$ python3 -q
>>> import numpy as np
>>> import numpy.linalg as la
>>> np.set_printoptions(suppress=True, linewidth=200)
>>> def rd(a):
...     return np.round(a, 3) + 0
... 
>>> K = np.load("run18.npy")
>>> K
array([[ 2,  5,  2,  5,  2,  5],
       [ 2, -5,  2, -5,  2, -5],
       [-3, -3, -3, -3, -3, -3],
       [ 2,  5,  2,  5,  2,  5],
       [ 2, -5,  2, -5,  2, -5],
       [-3, -3, -3, -3, -3, -3]])
>>> rd(np.sort(np.abs(la.eigvals(K))))
array([0., 0., 0., 0., 0., 2.])
>>> np.trace(K)
np.int64(-2)
>>> print((K + K.T) / 2)
[[ 2.   3.5 -0.5  3.5  2.   1. ]
 [ 3.5 -5.  -0.5  0.  -1.5 -4. ]
 [-0.5 -0.5 -3.  -0.5 -0.5 -3. ]
 [ 3.5  0.  -0.5  5.  -1.5  1. ]
 [ 2.  -1.5 -0.5 -1.5  2.  -4. ]
 [ 1.  -4.  -3.   1.  -4.  -3. ]]
>>> K @ K
array([[  7, -21,   7, -21,   7, -21],
       [ -3,   9,  -3,   9,  -3,   9],
       [ -6,  18,  -6,  18,  -6,  18],
       [  7, -21,   7, -21,   7, -21],
       [ -3,   9,  -3,   9,  -3,   9],
       [ -6,  18,  -6,  18,  -6,  18]])
>>> np.allclose(K, K.T)
False
>>> cov = K.T @ K
>>> (K @ K.T).shape
(6, 6)
>>> rd(la.eigvalsh(cov)[::-1])
array([365.084,  90.916,   0.   ,   0.   ,   0.   ,   0.   ])
>>> np.trace(cov), (K ** 2).sum()
(np.int64(456), np.int64(456))
>>> np.allclose(cov, cov.T)
True
>>> print(cov)
[[ 34  18  34  18  34  18]
 [ 18 118  18 118  18 118]
 [ 34  18  34  18  34  18]
 [ 18 118  18 118  18 118]
 [ 34  18  34  18  34  18]
 [ 18 118  18 118  18 118]]
>>> left, sig, Vt = la.svd(K)
>>> rd(sig)
array([19.107,  9.535,  0.   ,  0.   ,  0.   ,  0.   ])
>>> B = left[:, :2] @ np.diag(sig[:2]) @ Vt[:2]
>>> la.matrix_rank(B)
np.int64(2)
>>> rd(np.abs(K - B).max())
np.float64(0.0)
>>> ang = np.radians(5)
>>> Rm = np.eye(6)
>>> Rm[2, 2] = Rm[0, 0] = np.cos(ang)
>>> Rm[2, 0], Rm[0, 2] = -np.sin(ang), np.sin(ang)
>>> rd(Rm)
array([[ 0.996,  0.   ,  0.087,  0.   ,  0.   ,  0.   ],
       [ 0.   ,  1.   ,  0.   ,  0.   ,  0.   ,  0.   ],
       [-0.087,  0.   ,  0.996,  0.   ,  0.   ,  0.   ],
       [ 0.   ,  0.   ,  0.   ,  1.   ,  0.   ,  0.   ],
       [ 0.   ,  0.   ,  0.   ,  0.   ,  1.   ,  0.   ],
       [ 0.   ,  0.   ,  0.   ,  0.   ,  0.   ,  1.   ]])
>>> B = K @ Rm.T
>>> np.allclose(la.norm(K, axis=1), la.norm(B, axis=1))
True
>>> rd(np.abs(B - K).max(axis=0))
array([0.25 , 0.   , 0.273, 0.   , 0.   , 0.   ])
>>> sig = 10 * 0.2 ** np.arange(5)
>>> O, _ = la.qr(np.array([[-1.6, -0.7, -1.1, 0.8, -0.9],
...     [1.4, 0.1, -0.9, 0.8, 0.2],
...     [-0.6, -0.9, 0.7, -0.1, -0.5],
...     [-0.3, 1.1, -1.3, 0.1, -0.1],
...     [-0.8, 1.2, 0.7, -0.4, -1.2]]))
>>> rng = np.random.default_rng(71)
>>> feats = rng.normal(size=(17, 5)) * sig @ O
>>> rd(feats)
array([[ 0.293, -0.131,  0.702,  0.834,  0.149],
       [-2.89 , -1.227,  3.267,  2.17 , -1.277],
       [-4.908, -1.986,  4.228,  2.562, -1.503],
       [ 8.39 ,  3.272, -5.885, -3.209,  2.341],
       [ 7.991,  2.872, -4.227, -1.766,  2.183],
       [ 2.697,  0.499,  0.034,  0.999,  0.741],
       [ 6.191,  2.646, -5.253, -3.33 ,  1.89 ],
       [-0.002, -0.439,  1.02 ,  1.22 ,  0.419],
       [ 6.209,  2.929, -5.969, -4.08 ,  1.388],
       [ 1.135,  0.133,  1.003,  1.282,  0.014],
       [ 0.701,  0.749, -0.843, -1.015, -0.548],
       [-3.969, -0.981,  1.597,  0.025, -1.474],
       [ 6.122,  2.887, -5.112, -3.439,  1.034],
       [ 1.045,  0.845, -2.381, -2.081,  0.056],
       [ 6.288,  2.408, -4.076, -2.15 ,  1.778],
       [ 1.135,  0.849, -2.269, -1.957,  0.368],
       [-9.829, -4.117,  9.329,  5.951, -3.22 ]])
>>> W1 = np.array([[2, -1, -3], [2, 0, -1], [1, 0, 1], [2, -3, 1], [3, -3, -1]])
>>> coef = np.array([9, 3, 7])
>>> act = np.maximum(feats @ W1 + coef, 0)
>>> print(rd((act > 0).mean(axis=0)))
[0.882 0.588 0.471]
>>> W2 = np.array([[4, 1], [2, 8], [2, 5]])
>>> (act @ W2).round(6).argmax(axis=1)
array([0, 1, 1, 0, 0, 0, 0, 0, 0, 0, 1, 1, 0, 1, 0, 1, 1])
>>> cen = feats - feats.mean(axis=0)
>>> V = la.svd(cen)[2][:3]
>>> B = cen - cen @ V.T @ V
>>> rd((cen @ V.T).std(axis=0))
array([7.137, 1.357, 0.299])
>>> rd(B.std(axis=0))
array([0.006, 0.032, 0.032, 0.024, 0.024])
>>> O, Rm = la.qr(feats)
>>> rd(O @ Rm)
array([[ 0.293, -0.131,  0.702,  0.834,  0.149],
       [-2.89 , -1.227,  3.267,  2.17 , -1.277],
       [-4.908, -1.986,  4.228,  2.562, -1.503],
       [ 8.39 ,  3.272, -5.885, -3.209,  2.341],
       [ 7.991,  2.872, -4.227, -1.766,  2.183],
       [ 2.697,  0.499,  0.034,  0.999,  0.741],
       [ 6.191,  2.646, -5.253, -3.33 ,  1.89 ],
       [-0.002, -0.439,  1.02 ,  1.22 ,  0.419],
       [ 6.209,  2.929, -5.969, -4.08 ,  1.388],
       [ 1.135,  0.133,  1.003,  1.282,  0.014],
       [ 0.701,  0.749, -0.843, -1.015, -0.548],
       [-3.969, -0.981,  1.597,  0.025, -1.474],
       [ 6.122,  2.887, -5.112, -3.439,  1.034],
       [ 1.045,  0.845, -2.381, -2.081,  0.056],
       [ 6.288,  2.408, -4.076, -2.15 ,  1.778],
       [ 1.135,  0.849, -2.269, -1.957,  0.368],
       [-9.829, -4.117,  9.329,  5.951, -3.22 ]])
>>> print(rd(O.T @ O))
[[1. 0. 0. 0. 0.]
 [0. 1. 0. 0. 0.]
 [0. 0. 1. 0. 0.]
 [0. 0. 0. 1. 0.]
 [0. 0. 0. 0. 1.]]
>>> O.shape, Rm.shape
((17, 5), (5, 5))
>>> rd(abs(Rm[0, 0])), rd(la.norm(feats[:, 0]))
(np.float64(21.082), np.float64(21.082))
>>> rd(np.trace(O @ O.T))
np.float64(5.0)
>>> t3 = np.stack([feats, -1 * feats, feats[::-1]])
>>> print(la.matrix_rank(t3))
[5 5 5]
>>> la.matrix_rank(t3.reshape(3, -1))
np.int64(2)
>>> rd(t3.sum(axis=0))
array([[-9.829, -4.117,  9.329,  5.951, -3.22 ],
       [ 1.135,  0.849, -2.269, -1.957,  0.368],
       [ 6.288,  2.408, -4.076, -2.15 ,  1.778],
       [ 1.045,  0.845, -2.381, -2.081,  0.056],
       [ 6.122,  2.887, -5.112, -3.439,  1.034],
       [-3.969, -0.981,  1.597,  0.025, -1.474],
       [ 0.701,  0.749, -0.843, -1.015, -0.548],
       [ 1.135,  0.133,  1.003,  1.282,  0.014],
       [ 6.209,  2.929, -5.969, -4.08 ,  1.388],
       [-0.002, -0.439,  1.02 ,  1.22 ,  0.419],
       [ 6.191,  2.646, -5.253, -3.33 ,  1.89 ],
       [ 2.697,  0.499,  0.034,  0.999,  0.741],
       [ 7.991,  2.872, -4.227, -1.766,  2.183],
       [ 8.39 ,  3.272, -5.885, -3.209,  2.341],
       [-4.908, -1.986,  4.228,  2.562, -1.503],
       [-2.89 , -1.227,  3.267,  2.17 , -1.277],
       [ 0.293, -0.131,  0.702,  0.834,  0.149]])
>>> J = np.loadtxt("arr.csv", delimiter=",")
>>> J
array([[0., 0., 1., 1., 1., 0., 1.],
       [0., 0., 0., 0., 0., 0., 1.],
       [1., 0., 0., 0., 1., 1., 0.],
       [1., 0., 0., 0., 0., 0., 1.],
       [1., 0., 1., 0., 0., 0., 1.],
       [0., 0., 1., 0., 0., 0., 1.],
       [1., 1., 0., 1., 1., 1., 0.]])
>>> B = J / np.sqrt((J ** 2).mean(axis=1, keepdims=True))
>>> print(la.matrix_rank(J - J.mean(axis=1, keepdims=True)))
5
>>> evals, V = la.eigh(J)
>>> vec = np.array([2, 3, 4, 1, 0, 1, 4])
>>> (np.sign(V[:, -1].round(6)) == np.sign(V[0, -1].round(6))).astype(int)
array([1, 1, 1, 1, 1, 1, 1])
>>> rd(la.eigvalsh(J[1:, 1:]))
array([-2.288, -0.874,  0.   ,  0.   ,  0.874,  2.288])
>>> np.abs(J).sum(axis=1).max(), rd(np.abs(evals).max())
(np.float64(5.0), np.float64(3.246))
>>> print(K - K[0])
[[  0   0   0   0   0   0]
 [  0 -10   0 -10   0 -10]
 [ -5  -8  -5  -8  -5  -8]
 [  0   0   0   0   0   0]
 [  0 -10   0 -10   0 -10]
 [ -5  -8  -5  -8  -5  -8]]
>>> rd(la.svd(K, compute_uv=False))
array([19.107,  9.535,  0.   ,  0.   ,  0.   ,  0.   ])
>>> K.shape
(6, 6)
>>> rd(la.norm(K))
np.float64(21.354)
>>> K[:, 6]
Traceback (most recent call last):
  File "<python-input-69>", line 1, in <module>
    K[:, 6]
    ~^^^^^^
IndexError: index 6 is out of bounds for axis 1 with size 6
>>> K.sum(axis=1)
array([ 21,  -9, -18,  21,  -9, -18])
>>> print(np.unravel_index(np.abs(K).argmax(), K.shape))
(np.int64(0), np.int64(1))
>>> print(np.allclose(J[:-1].T @ la.lstsq(J[:-1].T, J[-1])[0], J[-1]))
False
>>> la.lstsq(J[:-1].T, J[-1])[2]
np.int32(5)
>>> rd(la.norm(J, axis=0))
array([2.   , 1.   , 1.732, 1.414, 1.732, 1.414, 2.236])
>>> J[5] @ J[1]
np.float64(1.0)
>>> rd(la.norm(J, 2))
np.float64(3.246)
>>> X = np.load("sample10.npy")
>>> X
array([[0, 0, 1, 0, 0, 0, 0],
       [0, 0, 0, 0, 0, 1, 0],
       [1, 0, 0, 0, 0, 0, 0],
       [0, 0, 0, 0, 1, 0, 0],
       [0, 0, 0, 1, 0, 0, 0],
       [0, 0, 0, 0, 0, 0, 1],
       [0, 1, 0, 0, 0, 0, 0]])
>>> B = la.inv(X)
>>> print(np.allclose(B, X.T))
True
>>> B
array([[0., 0., 1., 0., 0., 0., 0.],
       [0., 0., 0., 0., 0., 0., 1.],
       [1., 0., 0., 0., 0., 0., 0.],
       [0., 0., 0., 0., 1., 0., 0.],
       [0., 0., 0., 1., 0., 0., 0.],
       [0., 1., 0., 0., 0., 0., 0.],
       [0., 0., 0., 0., 0., 1., 0.]])
>>> rd(la.slogdet(X)[0])
np.float64(1.0)
>>> X @ B
array([[1., 0., 0., 0., 0., 0., 0.],
       [0., 1., 0., 0., 0., 0., 0.],
       [0., 0., 1., 0., 0., 0., 0.],
       [0., 0., 0., 1., 0., 0., 0.],
       [0., 0., 0., 0., 1., 0., 0.],
       [0., 0., 0., 0., 0., 1., 0.],
       [0., 0., 0., 0., 0., 0., 1.]])
>>> rd(la.det(X) * B)
array([[0., 0., 1., 0., 0., 0., 0.],
       [0., 0., 0., 0., 0., 0., 1.],
       [1., 0., 0., 0., 0., 0., 0.],
       [0., 0., 0., 0., 1., 0., 0.],
       [0., 0., 0., 1., 0., 0., 0.],
       [0., 1., 0., 0., 0., 0., 0.],
       [0., 0., 0., 0., 0., 1., 0.]])
>>> X.sum(axis=1)
array([1, 1, 1, 1, 1, 1, 1])
>>> rd(np.sort(np.abs(la.eigvals(X)))[::-1])
array([1., 1., 1., 1., 1., 1., 1.])
>>> pr = np.eye(7)[0]
>>> for _ in range(5):
...     pr = pr @ X
...     print(pr.round(3))
... 
[0. 0. 1. 0. 0. 0. 0.]
[1. 0. 0. 0. 0. 0. 0.]
[0. 0. 1. 0. 0. 0. 0.]
[1. 0. 0. 0. 0. 0. 0.]
[0. 0. 1. 0. 0. 0. 0.]
>>> np.allclose(X @ X.T, X.T @ X)
True
>>> print(rd(np.sort(np.abs(la.eigvals(X)))))
[1. 1. 1. 1. 1. 1. 1.]
>>> la.matrix_power(X, 3)
array([[0, 0, 1, 0, 0, 0, 0],
       [0, 1, 0, 0, 0, 0, 0],
       [1, 0, 0, 0, 0, 0, 0],
       [0, 0, 0, 0, 1, 0, 0],
       [0, 0, 0, 1, 0, 0, 0],
       [0, 0, 0, 0, 0, 1, 0],
       [0, 0, 0, 0, 0, 0, 1]])
>>> X @ X
array([[1, 0, 0, 0, 0, 0, 0],
       [0, 0, 0, 0, 0, 0, 1],
       [0, 0, 1, 0, 0, 0, 0],
       [0, 0, 0, 1, 0, 0, 0],
       [0, 0, 0, 0, 1, 0, 0],
       [0, 1, 0, 0, 0, 0, 0],
       [0, 0, 0, 0, 0, 1, 0]])
>>> W0 = np.load("w.npy")
>>> W0
array([[0, 0, 0, 7, 0],
       [0, 1, 0, 0, 0],
       [0, 0, 8, 0, 0],
       [7, 0, 0, 0, 0],
       [0, 0, 0, 0, 9]])
>>> # symmetric, so the eigenvalues are real
>>> [round(float(la.det(W0[:i, :i])), 2) + 0 for i in range(1, 6)]
[0.0, 0.0, 0.0, -392.0, -3528.0]
>>> np.all(la.eigvalsh(W0) > 0)
np.False_
>>> r = la.matrix_rank(J)
>>> r
np.int64(6)
>>> N = la.svd(J)[2][r:].T
>>> [int(la.matrix_rank(J[:i])) for i in range(1, len(J) + 1)]
[1, 2, 3, 4, 5, 5, 6]
>>> print(la.matrix_rank(J.T @ J), la.matrix_rank(J @ J.T))
6 6
>>> rd(N @ N.T)
array([[ 0.  ,  0.  ,  0.  ,  0.  ,  0.  ,  0.  ,  0.  ],
       [ 0.  ,  0.25,  0.  , -0.25,  0.25, -0.25,  0.  ],
       [ 0.  ,  0.  ,  0.  ,  0.  ,  0.  ,  0.  ,  0.  ],
       [ 0.  , -0.25,  0.  ,  0.25, -0.25,  0.25,  0.  ],
       [ 0.  ,  0.25,  0.  , -0.25,  0.25, -0.25,  0.  ],
       [ 0.  , -0.25,  0.  ,  0.25, -0.25,  0.25,  0.  ],
       [ 0.  ,  0.  ,  0.  ,  0.  ,  0.  ,  0.  ,  0.  ]])
>>> print([int(la.matrix_rank(J[:, :j + 1])) for j in range(7)])
[1, 2, 3, 4, 5, 5, 6]
>>> rd(np.sort(la.eigvals(W0).real))
array([-7.,  1.,  7.,  8.,  9.])
>>> (la.matrix_power((W0 != 0) + (W0.T != 0) + np.eye(5), 5) > 0).astype(int)
array([[1, 0, 0, 1, 0],
       [0, 1, 0, 0, 0],
       [0, 0, 1, 0, 0],
       [1, 0, 0, 1, 0],
       [0, 0, 0, 0, 1]])
>>> (W0 != 0).astype(int)
array([[0, 0, 0, 1, 0],
       [0, 1, 0, 0, 0],
       [0, 0, 1, 0, 0],
       [1, 0, 0, 0, 0],
       [0, 0, 0, 0, 1]])
>>> print(W0 @ W0)
[[49  0  0  0  0]
 [ 0  1  0  0  0]
 [ 0  0 64  0  0]
 [ 0  0  0 49  0]
 [ 0  0  0  0 81]]
